In [1]: import numpy as np

In [2]: from numpy import linalg as LA

In [3]: np.set_printoptions(precision=3, suppress=True, linewidth=160, floatmode="fixed")

In [4]: tidy = lambda a: np.round(a, 3) + 0

In [5]: X = np.load("data.npy")

In [6]: X
Out[6]: 
array([[6.000, 5.000, 3.000, 8.000, 0.000, 0.000, 0.000, 0.000, 0.000, 0.000],
       [8.000, 1.000, 9.000, 5.000, 0.000, 0.000, 0.000, 0.000, 0.000, 0.000],
       [0.000, 4.000, 6.000, 4.000, 0.000, 0.000, 0.000, 0.000, 0.000, 0.000],
       [5.000, 1.000, 9.000, 6.000, 0.000, 0.000, 0.000, 0.000, 0.000, 0.000],
       [0.000, 0.000, 0.000, 0.000, 0.000, 1.000, 0.000, 2.000, 2.000, 1.000],
       [0.000, 0.000, 0.000, 0.000, 2.000, 1.000, 3.000, 0.000, 2.000, 3.000],
       [0.000, 0.000, 0.000, 0.000, 1.000, 1.000, 0.000, 3.000, 2.000, 1.000],
       [0.000, 0.000, 0.000, 0.000, 2.000, 3.000, 2.000, 0.000, 2.000, 2.000],
       [0.000, 0.000, 0.000, 0.000, 2.000, 1.000, 3.000, 1.000, 0.000, 3.000],
       [0.000, 0.000, 0.000, 0.000, 0.000, 1.000, 2.000, 1.000, 1.000, 2.000]])

In [7]: u, r1 = X[6], X[4]

In [8]: u @ r1
Out[8]: np.float64(12.0)

In [9]: u @ u
Out[9]: np.float64(16.0)

In [10]: pr = (u @ r1) / (u @ u) * u

In [11]: np.outer(u, r1)
Out[11]: 
array([[0.000, 0.000, 0.000, 0.000, 0.000, 0.000, 0.000, 0.000, 0.000, 0.000],
       [0.000, 0.000, 0.000, 0.000, 0.000, 0.000, 0.000, 0.000, 0.000, 0.000],
       [0.000, 0.000, 0.000, 0.000, 0.000, 0.000, 0.000, 0.000, 0.000, 0.000],
       [0.000, 0.000, 0.000, 0.000, 0.000, 0.000, 0.000, 0.000, 0.000, 0.000],
       [0.000, 0.000, 0.000, 0.000, 0.000, 1.000, 0.000, 2.000, 2.000, 1.000],
       [0.000, 0.000, 0.000, 0.000, 0.000, 1.000, 0.000, 2.000, 2.000, 1.000],
       [0.000, 0.000, 0.000, 0.000, 0.000, 0.000, 0.000, 0.000, 0.000, 0.000],
       [0.000, 0.000, 0.000, 0.000, 0.000, 3.000, 0.000, 6.000, 6.000, 3.000],
       [0.000, 0.000, 0.000, 0.000, 0.000, 2.000, 0.000, 4.000, 4.000, 2.000],
       [0.000, 0.000, 0.000, 0.000, 0.000, 1.000, 0.000, 2.000, 2.000, 1.000]])

In [12]: tidy(LA.norm(u + r1) ** 2 + LA.norm(u - r1) ** 2)
Out[12]: np.float64(52.0)

In [13]: r1 - pr
Out[13]: array([ 0.000,  0.000,  0.000,  0.000, -0.750,  0.250,  0.000, -0.250,  0.500,  0.250])

In [14]: LA.matrix_rank(np.outer(u, r1))
Out[14]: np.int64(1)

In [15]: rng = np.random.default_rng(6437)

In [16]: lab = rng.permutation(10)

In [17]: other = X[:, lab] * rng.choice([-1, 1], 10)

In [18]: other
Out[18]: 
array([[ 0.000,  5.000, -0.000, -8.000, -0.000, -6.000, -0.000,  3.000, -0.000,  0.000],
       [ 0.000,  1.000, -0.000, -5.000, -0.000, -8.000, -0.000,  9.000, -0.000,  0.000],
       [ 0.000,  4.000, -0.000, -4.000, -0.000, -0.000, -0.000,  6.000, -0.000,  0.000],
       [ 0.000,  1.000, -0.000, -6.000, -0.000, -5.000, -0.000,  9.000, -0.000,  0.000],
       [ 1.000,  0.000, -2.000, -0.000, -0.000, -0.000, -2.000,  0.000, -1.000,  0.000],
       [ 1.000,  0.000, -2.000, -0.000, -2.000, -0.000, -0.000,  0.000, -3.000,  3.000],
       [ 1.000,  0.000, -2.000, -0.000, -1.000, -0.000, -3.000,  0.000, -1.000,  0.000],
       [ 3.000,  0.000, -2.000, -0.000, -2.000, -0.000, -0.000,  0.000, -2.000,  2.000],
       [ 1.000,  0.000, -0.000, -0.000, -2.000, -0.000, -1.000,  0.000, -3.000,  3.000],
       [ 1.000,  0.000, -1.000, -0.000, -0.000, -0.000, -1.000,  0.000, -2.000,  2.000]])

In [19]: Uu, _, vt = LA.svd(X.T @ other)

In [20]: tidy(Uu @ vt)
Out[20]: 
array([[ 0.000,  0.000,  0.000,  0.000,  0.000, -1.000,  0.000,  0.000,  0.000,  0.000],
       [ 0.000,  1.000,  0.000,  0.000,  0.000,  0.000,  0.000,  0.000,  0.000,  0.000],
       [ 0.000,  0.000,  0.000,  0.000,  0.000,  0.000,  0.000,  1.000,  0.000,  0.000],
       [ 0.000,  0.000,  0.000, -1.000,  0.000,  0.000,  0.000,  0.000,  0.000,  0.000],
       [ 0.000,  0.000,  0.000,  0.000, -1.000,  0.000,  0.000,  0.000,  0.000,  0.000],
       [ 1.000,  0.000,  0.000,  0.000,  0.000,  0.000,  0.000,  0.000,  0.000,  0.000],
       [ 0.000,  0.000,  0.000,  0.000,  0.000,  0.000,  0.000,  0.000,  0.000,  1.000],
       [ 0.000,  0.000,  0.000,  0.000,  0.000,  0.000, -1.000,  0.000,  0.000,  0.000],
       [ 0.000,  0.000, -1.000,  0.000,  0.000,  0.000,  0.000,  0.000,  0.000,  0.000],
       [ 0.000,  0.000,  0.000,  0.000,  0.000,  0.000,  0.000,  0.000, -1.000,  0.000]])
